$ python3 -q
>>> import numpy as np
>>> np.set_printoptions(precision=1, suppress=True, linewidth=140, floatmode="fixed")
>>> M = 4 * np.eye(7) + np.eye(7, k=1)
>>> print(M)
[[4.0 1.0 0.0 0.0 0.0 0.0 0.0]
 [0.0 4.0 1.0 0.0 0.0 0.0 0.0]
 [0.0 0.0 4.0 1.0 0.0 0.0 0.0]
 [0.0 0.0 0.0 4.0 1.0 0.0 0.0]
 [0.0 0.0 0.0 0.0 4.0 1.0 0.0]
 [0.0 0.0 0.0 0.0 0.0 4.0 1.0]
 [0.0 0.0 0.0 0.0 0.0 0.0 4.0]]
>>> x0 = np.array([1, -3, 3, 0, -2, -1, 1])
>>> y = M @ x0
>>> y
array([ 1.0, -9.0, 12.0, -2.0, -9.0, -3.0,  4.0])
>>> np.linalg.solve(M, y)
array([ 1.0, -3.0,  3.0,  0.0, -2.0, -1.0,  1.0])
>>> np.linalg.solve(M, M[:, 4])
array([0.0, 0.0, 0.0, 0.0, 1.0, 0.0, 0.0])
>>> np.linalg.solve(M, 2 * y)
array([ 2.0, -6.0,  6.0,  0.0, -4.0, -2.0,  2.0])
>>> def softmax(z):
...     e = np.exp(z - z.max(axis=-1, keepdims=True))
...     return e / e.sum(axis=-1, keepdims=True)
... 
>>> np.round(softmax(M[0] + 2), 1) + 0
array([0.9, 0.0, 0.0, 0.0, 0.0, 0.0, 0.0])
>>> softmax(M).sum(axis=1)
array([1.0, 1.0, 1.0, 1.0, 1.0, 1.0, 1.0])
>>> att = M @ M.T / np.sqrt(7)
>>> softmax(att).round(6).argmax(axis=1)
array([0, 1, 2, 3, 4, 5, 6])
>>> print(np.round(softmax(att + np.triu(np.full(att.shape, -np.inf), 1)), 1) + 0)
[[1.0 0.0 0.0 0.0 0.0 0.0 0.0]
 [0.0 1.0 0.0 0.0 0.0 0.0 0.0]
 [0.0 0.0 1.0 0.0 0.0 0.0 0.0]
 [0.0 0.0 0.0 1.0 0.0 0.0 0.0]
 [0.0 0.0 0.0 0.0 1.0 0.0 0.0]
 [0.0 0.0 0.0 0.0 0.0 1.0 0.0]
 [0.0 0.0 0.0 0.0 0.0 0.0 1.0]]
>>> m1 = np.array([[0, 0, 1, 1, 1, 1],
...     [0, 0, 0, 0, 0, 0],
...     [1, 0, 0, 1, 1, 1],
...     [1, 0, 1, 0, 0, 1],
...     [1, 0, 1, 0, 0, 1],
...     [1, 0, 1, 1, 1, 0]])
>>> A2 = M / np.sqrt((M ** 2).mean(axis=1, keepdims=True))
>>> print(A2[2])
[0.0 0.0 2.6 0.6 0.0 0.0 0.0]
>>> np.linalg.matrix_rank(M - M.mean(axis=1, keepdims=True))
np.int64(6)
>>> print(np.linalg.norm(A2, axis=1))
[2.6 2.6 2.6 2.6 2.6 2.6 2.6]
>>> w, vecs = np.linalg.eigh(m1)
>>> np.unique(w.round(6) + 0, return_counts=True)[1]
array([1, 2, 2, 1])
>>> np.round(vecs @ np.diag(w) @ vecs.T, 1) + 0
array([[0.0, 0.0, 1.0, 1.0, 1.0, 1.0],
       [0.0, 0.0, 0.0, 0.0, 0.0, 0.0],
       [1.0, 0.0, 0.0, 1.0, 1.0, 1.0],
       [1.0, 0.0, 1.0, 0.0, 0.0, 1.0],
       [1.0, 0.0, 1.0, 0.0, 0.0, 1.0],
       [1.0, 0.0, 1.0, 1.0, 1.0, 0.0]])
>>> np.abs(vecs[:, -1])
array([0.5, 0.0, 0.5, 0.4, 0.4, 0.5])
>>> left, sv, vt = np.linalg.svd(m1)
>>> sv.round(1) + 0
array([3.6, 1.6, 1.0, 1.0, 0.0, 0.0])
>>> print(np.argmax(sv[:-1] / (sv[1:] + 1e-6)) + 1)
4
>>> A2 = left[:, :4] @ np.diag(sv[:4]) @ vt[:4]
>>> print(np.linalg.matrix_rank(A2))
4
>>> np.linalg.matrix_rank(m1, rtol=0.05)
np.int64(4)
>>> A2.round(1) + 0
array([[0.0, 0.0, 1.0, 1.0, 1.0, 1.0],
       [0.0, 0.0, 0.0, 0.0, 0.0, 0.0],
       [1.0, 0.0, 0.0, 1.0, 1.0, 1.0],
       [1.0, 0.0, 1.0, 0.0, 0.0, 1.0],
       [1.0, 0.0, 1.0, 0.0, 0.0, 1.0],
       [1.0, 0.0, 1.0, 1.0, 1.0, 0.0]])
>>> round(np.abs(m1 - A2).max(), 1)
np.float64(0.0)
>>> print(round(float(np.linalg.eigvalsh(m1).min()), 1))
-1.6
>>> try:
...     np.linalg.cholesky(m1)
... except np.linalg.LinAlgError as e:
...     print(repr(e))
... 
LinAlgError('Matrix is not positive definite')
>>> left, sv, vt = np.linalg.svd(m1)
>>> vecs = vt[:(sv > 1e-8).sum()]
>>> rng = np.random.default_rng(9550)
>>> x0 = m1[3] + -3 * m1[1] + rng.integers(2) * np.eye(6)[0]
>>> x0
array([1.0, 0.0, 1.0, 0.0, 0.0, 1.0])
>>> np.linalg.matrix_rank(np.vstack([m1, x0]))
np.int64(4)
>>> print(np.round(np.diag(vecs.T @ vecs), 1) + 0)
[1.0 0.0 1.0 0.5 0.5 1.0]
>>> round(float(np.linalg.norm(x0 - vecs.T @ vecs @ x0)), 1)
0.0
